$ python3 -q
>>> import numpy as np
>>> import numpy.linalg as la
>>> np.set_printoptions(precision=1, suppress=True, linewidth=160, floatmode="fixed")
>>> mat = np.loadtxt("dump.csv", delimiter=",")
>>> print(mat)
[[  5.0  -1.0  -2.0  -3.0  -2.0   3.0   1.0   1.0  -2.0]
 [  3.0 -48.0   2.0  -2.0  -1.0  -1.0  -1.0   2.0   1.0]
 [  1.0   0.0 -10.0  -3.0   1.0  -2.0  -3.0   0.0  -2.0]
 [  2.0   1.0   0.0  13.0  -1.0   3.0   2.0   3.0  -1.0]
 [  3.0   3.0   0.0   1.0 -38.0  -1.0   1.0  -1.0   0.0]
 [ -1.0  -2.0   0.0  -1.0   3.0 -28.0  -2.0  -1.0   0.0]
 [  2.0  -3.0   3.0   2.0   2.0  -3.0  43.0  -1.0   2.0]
 [  0.0  -3.0   2.0  -1.0   2.0  -2.0  -1.0 -46.0   0.0]
 [  1.0   1.0   2.0  -1.0   2.0  -1.0   2.0  -3.0  -9.0]]
>>> left, sig, Vt = la.svd(mat, full_matrices=False)
>>> print(np.round(np.sqrt((sig ** 2).sum()), 1), round(la.norm(mat), 1))
95.5 95.5
>>> print((sig > 1e-8).sum())
9
>>> print(sig / sig[0])
[1.0 0.9 0.9 0.8 0.6 0.3 0.2 0.2 0.1]
>>> print(sig)
[49.1 46.4 43.5 38.4 28.3 13.7 10.3  9.3  3.8]
>>> print(np.round(left.T @ mat @ Vt.T, 1) + 0)
[[49.1  0.0  0.0  0.0  0.0  0.0  0.0  0.0  0.0]
 [ 0.0 46.4  0.0  0.0  0.0  0.0  0.0  0.0  0.0]
 [ 0.0  0.0 43.5  0.0  0.0  0.0  0.0  0.0  0.0]
 [ 0.0  0.0  0.0 38.4  0.0  0.0  0.0  0.0  0.0]
 [ 0.0  0.0  0.0  0.0 28.3  0.0  0.0  0.0  0.0]
 [ 0.0  0.0  0.0  0.0  0.0 13.7  0.0  0.0  0.0]
 [ 0.0  0.0  0.0  0.0  0.0  0.0 10.3  0.0  0.0]
 [ 0.0  0.0  0.0  0.0  0.0  0.0  0.0  9.3  0.0]
 [ 0.0  0.0  0.0  0.0  0.0  0.0  0.0  0.0  3.8]]
>>> print(np.allclose(mat, mat.T))
False
>>> print(np.allclose(mat @ mat.T, mat.T @ mat))
False
>>> print(round(np.abs(la.eigvals(mat)).max(), 1))
46.9
>>> print(np.trace(mat))
-118.0
>>> r0 = np.array([1, 3, 1, 3, 0, 2, 0, 1, 2])
>>> Y = mat + np.outer(r0, np.eye(9)[4])
>>> print(round(la.det(Y) / la.det(mat), 1), round(1 + la.solve(mat, r0)[4], 1))
1.0 1.0
>>> print(la.matrix_rank(la.inv(Y) - la.inv(mat), tol=1e-8))
1
>>> print(Y)
[[  5.0  -1.0  -2.0  -3.0  -1.0   3.0   1.0   1.0  -2.0]
 [  3.0 -48.0   2.0  -2.0   2.0  -1.0  -1.0   2.0   1.0]
 [  1.0   0.0 -10.0  -3.0   2.0  -2.0  -3.0   0.0  -2.0]
 [  2.0   1.0   0.0  13.0   2.0   3.0   2.0   3.0  -1.0]
 [  3.0   3.0   0.0   1.0 -38.0  -1.0   1.0  -1.0   0.0]
 [ -1.0  -2.0   0.0  -1.0   5.0 -28.0  -2.0  -1.0   0.0]
 [  2.0  -3.0   3.0   2.0   2.0  -3.0  43.0  -1.0   2.0]
 [  0.0  -3.0   2.0  -1.0   3.0  -2.0  -1.0 -46.0   0.0]
 [  1.0   1.0   2.0  -1.0   4.0  -1.0   2.0  -3.0  -9.0]]
>>> rng = np.random.default_rng(134)
>>> z = rng.permutation(9)
>>> print(z)
[3 1 2 4 0 5 7 6 8]
>>> Y = mat[z][:, z]
>>> print(np.trace(Y))
-118.0
>>> print(np.allclose(Y, mat))
False
>>> O, _ = la.qr(np.array([[-0.3, 0.1, -0.9, 0.4],
...     [-0.5, 1.0, -0.5, -0.2],
...     [-0.4, -0.8, -0.2, -0.3],
...     [-1.3, -0.5, 1.6, 2.3],
...     [1.3, 0.7, 1.1, -1.1],
...     [1.6, 0.3, -0.9, -0.5],
...     [1.2, 1.3, -0.4, 1.6]]))
>>> A = O @ O.T
>>> print(A.round(1) + 0)
[[ 0.2  0.1  0.0 -0.1 -0.4  0.0  0.1]
 [ 0.1  0.7 -0.2 -0.2  0.0 -0.3  0.1]
 [ 0.0 -0.2  0.2  0.0 -0.2  0.0 -0.2]
 [-0.1 -0.2  0.0  0.8 -0.1 -0.3  0.1]
 [-0.4  0.0 -0.2 -0.1  0.8  0.0  0.0]
 [ 0.0 -0.3  0.0 -0.3  0.0  0.5  0.3]
 [ 0.1  0.1 -0.2  0.1  0.0  0.3  0.8]]
>>> Y = A / np.sqrt((A ** 2).mean(axis=1, keepdims=True))
>>> print(np.round(A - A.mean(axis=1, keepdims=True), 1) + 0)
[[ 0.2  0.1  0.0 -0.1 -0.4  0.0  0.1]
 [ 0.1  0.7 -0.3 -0.2  0.0 -0.3  0.0]
 [ 0.1 -0.2  0.3  0.0 -0.1  0.1 -0.2]
 [-0.1 -0.2 -0.1  0.8 -0.1 -0.3  0.1]
 [-0.4  0.0 -0.2 -0.1  0.8  0.0  0.0]
 [ 0.0 -0.3  0.0 -0.3  0.0  0.4  0.2]
 [ 0.0 -0.1 -0.4  0.0 -0.2  0.1  0.6]]
>>> print(la.norm(Y, axis=1))
[2.6 2.6 2.6 2.6 2.6 2.6 2.6]
>>> r0 = np.array([0, -3, -2])
>>> print(np.polyval(r0, A[0]))
[-2.7 -2.4 -2.1 -1.7 -0.9 -2.1 -2.3]
>>> print(np.convolve(A[0], r0))
[ 0.0 -0.7 -0.9 -0.4  0.2  1.3  0.6 -0.4 -0.2]
>>> rk = la.matrix_rank(A)
>>> print(rk)
4
>>> null = la.svd(A)[2][rk:].T
>>> print(la.matrix_rank(A.T @ A), la.matrix_rank(A @ A.T))
4 4
>>> print(np.allclose(A @ null, 0))
True
>>> print(null.shape)
(7, 3)
>>> print(round(np.trace(la.pinv(A) @ A), 1))
4.0
>>> print(np.round(A @ la.pinv(A) @ A, 1) + 0)
[[ 0.2  0.1  0.0 -0.1 -0.4  0.0  0.1]
 [ 0.1  0.7 -0.2 -0.2  0.0 -0.3  0.1]
 [ 0.0 -0.2  0.2  0.0 -0.2  0.0 -0.2]
 [-0.1 -0.2  0.0  0.8 -0.1 -0.3  0.1]
 [-0.4  0.0 -0.2 -0.1  0.8  0.0  0.0]
 [ 0.0 -0.3  0.0 -0.3  0.0  0.5  0.3]
 [ 0.1  0.1 -0.2  0.1  0.0  0.3  0.8]]
>>> arr = np.loadtxt("sample17.csv", delimiter=",")
>>> print(arr)
[[ 83.0  81.0 -45.0 -81.0  63.0 -36.0   0.0  81.0 -27.0 -27.0  27.0 -72.0 -81.0]
 [ 81.0  83.0 -45.0 -81.0  63.0 -36.0   0.0  81.0 -27.0 -27.0  27.0 -72.0 -81.0]
 [-45.0 -45.0  27.0  45.0 -35.0  20.0   0.0 -45.0  15.0  15.0 -15.0  40.0  45.0]
 [-81.0 -81.0  45.0  83.0 -63.0  36.0   0.0 -81.0  27.0  27.0 -27.0  72.0  81.0]
 [ 63.0  63.0 -35.0 -63.0  51.0 -28.0   0.0  63.0 -21.0 -21.0  21.0 -56.0 -63.0]
 [-36.0 -36.0  20.0  36.0 -28.0  18.0   0.0 -36.0  12.0  12.0 -12.0  32.0  36.0]
 [  0.0   0.0   0.0   0.0   0.0   0.0   2.0   0.0   0.0   0.0   0.0   0.0   0.0]
 [ 81.0  81.0 -45.0 -81.0  63.0 -36.0   0.0  83.0 -27.0 -27.0  27.0 -72.0 -81.0]
 [-27.0 -27.0  15.0  27.0 -21.0  12.0   0.0 -27.0  11.0   9.0  -9.0  24.0  27.0]
 [-27.0 -27.0  15.0  27.0 -21.0  12.0   0.0 -27.0   9.0  11.0  -9.0  24.0  27.0]
 [ 27.0  27.0 -15.0 -27.0  21.0 -12.0   0.0  27.0  -9.0  -9.0  11.0 -24.0 -27.0]
 [-72.0 -72.0  40.0  72.0 -56.0  32.0   0.0 -72.0  24.0  24.0 -24.0  66.0  72.0]
 [-81.0 -81.0  45.0  81.0 -63.0  36.0   0.0 -81.0  27.0  27.0 -27.0  72.0  83.0]]
>>> x0 = np.ones(13)
>>> for _ in range(3):
...     x0 = arr @ x0
...     x0 /= la.norm(x0)
...     print(round(x0 @ arr @ x0, 1))
... 
584.8
588.0
588.0
>>> print(round(float(la.eigvalsh(arr)[-1]), 1))
588.0
>>> print(x0.round(1) + 0)
[-0.4 -0.4  0.2  0.4 -0.3  0.2  0.0 -0.4  0.1  0.1 -0.1  0.3  0.4]
